In [1]: import numpy as np

In [2]: from numpy import linalg as LA

In [3]: np.set_printoptions(precision=3, suppress=True, linewidth=140, sign=" ")

In [4]: other = np.array([[-3, 0, -3, -2, 3, 0, 0, 3, -3, -1],
   ...:     [0, -2, 2, 0, -3, 0, 1, -2, 0, 0],
   ...:     [0, 2, 3, 1, 2, -3, 1, 1, 2, 1],
   ...:     [2, -2, 1, 0, -1, 1, 2, 1, 2, -3],
   ...:     [-3, -1, -1, -1, 1, -2, 0, 0, -3, -2],
   ...:     [2, 0, 1, 3, -3, -2, -1, 3, -2, 0],
   ...:     [1, 3, 0, 1, 2, 3, -3, -3, 3, 3],
   ...:     [-3, -2, -3, 2, 0, 2, -2, -2, 2, 2],
   ...:     [2, -3, 1, 0, -2, 1, -2, 1, 2, -2],
   ...:     [-3, -1, 2, -1, 2, 3, -3, -1, 3, -2]])

In [5]: K = other - other.T

In [6]: K
Out[6]: 
array([[ 0,  0, -3, -4,  6, -2, -1,  6, -5,  2],
       [ 0,  0,  0,  2, -2,  0, -2,  0,  3,  1],
       [ 3,  0,  0,  0,  3, -4,  1,  4,  1, -1],
       [ 4, -2,  0,  0,  0, -2,  1, -1,  2, -2],
       [-6,  2, -3,  0,  0,  1, -2,  0, -1, -4],
       [ 2,  0,  4,  2, -1,  0, -4,  1, -3, -3],
       [ 1,  2, -1, -1,  2,  4,  0, -1,  5,  6],
       [-6,  0, -4,  1,  0, -1,  1,  0,  1,  3],
       [ 5, -3, -1, -2,  1,  3, -5, -1,  0, -5],
       [-2, -1,  1,  2,  4,  3, -6, -3,  5,  0]])

In [7]: O, vecs = LA.qr(K[:, :2])[0], LA.qr(K[:, 2:])[0]

In [8]: s = LA.svd(O.T @ vecs, compute_uv=False)

In [9]: round(float(LA.norm(O @ O.T - vecs @ vecs.T, 2)), 3)
Out[9]: 1.0

In [10]: (s > 0.9).sum()
Out[10]: np.int64(2)

In [11]: other = np.array([[2, 2, 2],
    ...:     [3, 2, 1],
    ...:     [0, 0, 2],
    ...:     [0, 2, 2],
    ...:     [2, 2, 0],
    ...:     [1, 3, 0],
    ...:     [1, 2, 0],
    ...:     [3, 1, 2],
    ...:     [1, 2, 1],
    ...:     [2, 3, 2]])

In [12]: np.vstack([K, other.T]).shape
Out[12]: (13, 10)

In [13]: LA.matrix_rank(np.vstack([K, other.T]))
Out[13]: np.int64(10)

In [14]: LA.matrix_rank(K @ other)
Out[14]: np.int64(3)

In [15]: np.einsum("ik,kj->ji", K, other)
Out[15]: 
array([[ 26,  -1,  20,  -4, -16,  -8,  30,  -5, -12,  -6],
       [ -2,   5,   5,  -3, -23, -16,  47,   0, -15,  10],
       [ -3,   9,  13,   2, -25,   9,  15, -11, -11,   0]])

In [16]: rng = np.random.default_rng(86410)

In [17]: z = rng.permutation(10)

In [18]: z
Out[18]: array([ 3,  9,  5,  8,  4,  7,  1,  2,  0,  6])

In [19]: other = K[z][:, z]

In [20]: np.trace(other)
Out[20]: np.int64(0)

In [21]: other
Out[21]: 
array([[ 0, -2, -2,  2,  0, -1, -2,  0,  4,  1],
       [ 2,  0,  3,  5,  4, -3, -1,  1, -2, -6],
       [ 2, -3,  0, -3, -1,  1,  0,  4,  2, -4],
       [-2, -5,  3,  0,  1, -1, -3, -1,  5, -5],
       [ 0, -4,  1, -1,  0,  0,  2, -3, -6, -2],
       [ 1,  3, -1,  1,  0,  0,  0, -4, -6,  1],
       [ 2,  1,  0,  3, -2,  0,  0,  0,  0, -2],
       [ 0, -1, -4,  1,  3,  4,  0,  0,  3,  1],
       [-4,  2, -2, -5,  6,  6,  0, -3,  0, -1],
       [-1,  6,  4,  5,  2, -1,  2, -1,  1,  0]])

In [22]: np.allclose(K @ K.T, K.T @ K)
Out[22]: True

In [23]: K @ K
Out[23]: 
array([[-131,   31,  -42,   17,   -6,    7,    8,  -10,    0,   30],
       [  31,  -22,    6,   -2,    3,   -2,  -15,   -6,    1,  -23],
       [ -42,    6,  -53,  -21,   21,   -3,   12,   15,   -2,   19],
       [  17,   -2,  -21,  -34,   26,   -3,    9,   25,  -26,    5],
       [  -6,    3,   21,   26,  -71,    1,   24,  -32,    0,  -17],
       [   7,   -2,   -3,   -3,    1,  -60,   40,   42,  -35,   -6],
       [   8,  -15,   12,    9,   24,   40,  -89,  -16,   13,  -41],
       [ -10,   -6,   15,   25,  -32,   42,  -16,  -65,   51,   -6],
       [   0,    1,   -2,  -26,    0,  -35,   13,   51, -100,  -34],
       [  30,  -23,   19,    5,  -17,   -6,  -41,   -6,  -34, -105]])

In [24]: LA.matrix_power(K, 2)
Out[24]: 
array([[-131,   31,  -42,   17,   -6,    7,    8,  -10,    0,   30],
       [  31,  -22,    6,   -2,    3,   -2,  -15,   -6,    1,  -23],
       [ -42,    6,  -53,  -21,   21,   -3,   12,   15,   -2,   19],
       [  17,   -2,  -21,  -34,   26,   -3,    9,   25,  -26,    5],
       [  -6,    3,   21,   26,  -71,    1,   24,  -32,    0,  -17],
       [   7,   -2,   -3,   -3,    1,  -60,   40,   42,  -35,   -6],
       [   8,  -15,   12,    9,   24,   40,  -89,  -16,   13,  -41],
       [ -10,   -6,   15,   25,  -32,   42,  -16,  -65,   51,   -6],
       [   0,    1,   -2,  -26,    0,  -35,   13,   51, -100,  -34],
       [  30,  -23,   19,    5,  -17,   -6,  -41,   -6,  -34, -105]])

In [25]: np.allclose(K, K.T)
Out[25]: False
